In [1]: import numpy as np

In [2]: np.set_printoptions(precision=2, suppress=True, linewidth=120, floatmode="fixed")

In [3]: M2 = np.array([[-2, -2, 0, 2, 2, -2, -1, 1],
   ...:     [-2, 1, -1, 0, 1, 0, 0, 2],
   ...:     [-2, -1, 1, 0, -1, -1, -1, 2],
   ...:     [2, -2, -2, 0, -2, 1, 0, -2],
   ...:     [-1, 1, 0, 2, 0, 0, -2, -2],
   ...:     [2, -1, -1, -1, -1, -1, 1, 1],
   ...:     [-1, -2, -2, 2, 2, 0, 0, 0],
   ...:     [-2, -2, 1, 0, 0, -1, -1, 2]])

In [4]: arr = np.tril(M2)

In [5]: print(arr)
[[-2  0  0  0  0  0  0  0]
 [-2  1  0  0  0  0  0  0]
 [-2 -1  1  0  0  0  0  0]
 [ 2 -2 -2  0  0  0  0  0]
 [-1  1  0  2  0  0  0  0]
 [ 2 -1 -1 -1 -1 -1  0  0]
 [-1 -2 -2  2  2  0  0  0]
 [-2 -2  1  0  0 -1 -1  2]]

In [6]: print(np.linalg.matrix_rank(arr, rtol=0.1))
6

In [7]: print(round(float(np.linalg.norm(arr, 2) / np.linalg.norm(arr)), 2))
0.66

In [8]: print(np.linalg.cond(arr) > 100)
True

In [9]: print([round(float(x), 2) for x in np.linalg.svd(arr, compute_uv=False)[:3]])
[5.65, 4.74, 3.68]

In [10]: X = np.loadtxt("sample17.csv", delimiter=",")

In [11]: print(X)
[[ 0.00  0.00  0.00  0.00  0.00  0.00  0.00]
 [ 0.00  0.00  0.00  0.00  0.00  0.00  0.00]
 [-6.00  0.00 -6.00  0.00  6.00  3.00  3.00]
 [-4.00  0.00 -4.00  0.00  4.00  2.00  2.00]
 [-2.00  0.00 -2.00  0.00  2.00  1.00  1.00]]

In [12]: print(np.linalg.matrix_rank(X, rtol=0.1))
1

In [13]: print(round(float(np.linalg.norm(X, 2) / np.linalg.norm(X)), 2))
1.0

In [14]: F = np.loadtxt("m.csv", delimiter=",")

In [15]: print(F)
[[ 0.00  0.00  1.00 -2.00  0.00  0.00  2.00  0.00]
 [ 0.00 -3.00  0.00  0.00  0.00  0.00  0.00  0.00]
 [-2.00  0.00 -1.00 -3.00  0.00  0.00  2.00  0.00]
 [ 2.00  0.00  3.00  1.00  0.00  0.00 -1.00  0.00]
 [ 0.00  0.00  0.00  0.00  0.00  3.00  0.00 -3.00]
 [ 0.00  0.00  0.00  0.00  0.00  0.00  0.00 -2.00]
 [-3.00  0.00  1.00  2.00  0.00  0.00  1.00  0.00]
 [ 0.00  0.00  0.00  0.00 -1.00  1.00  0.00 -2.00]]

In [16]: vec = np.array([-1, -1, 1, 2, -2, 0, -3, 2])

In [17]: target = F @ vec

In [18]: b, lr = np.zeros(8), 1 / np.linalg.norm(F, 2) ** 2

In [19]: for i in range(30):
    ...:     b -= lr * F.T @ (F @ b - target)
    ...:     if i % 5 == 0: print(i, round(np.linalg.norm(F @ b - target), 2))
    ...: 
0 5.44
5 2.2
10 1.94
15 1.75
20 1.59
25 1.45

In [20]: print(b)
[-0.35 -1.00  0.59  2.63 -0.85 -0.27 -1.89  1.67]
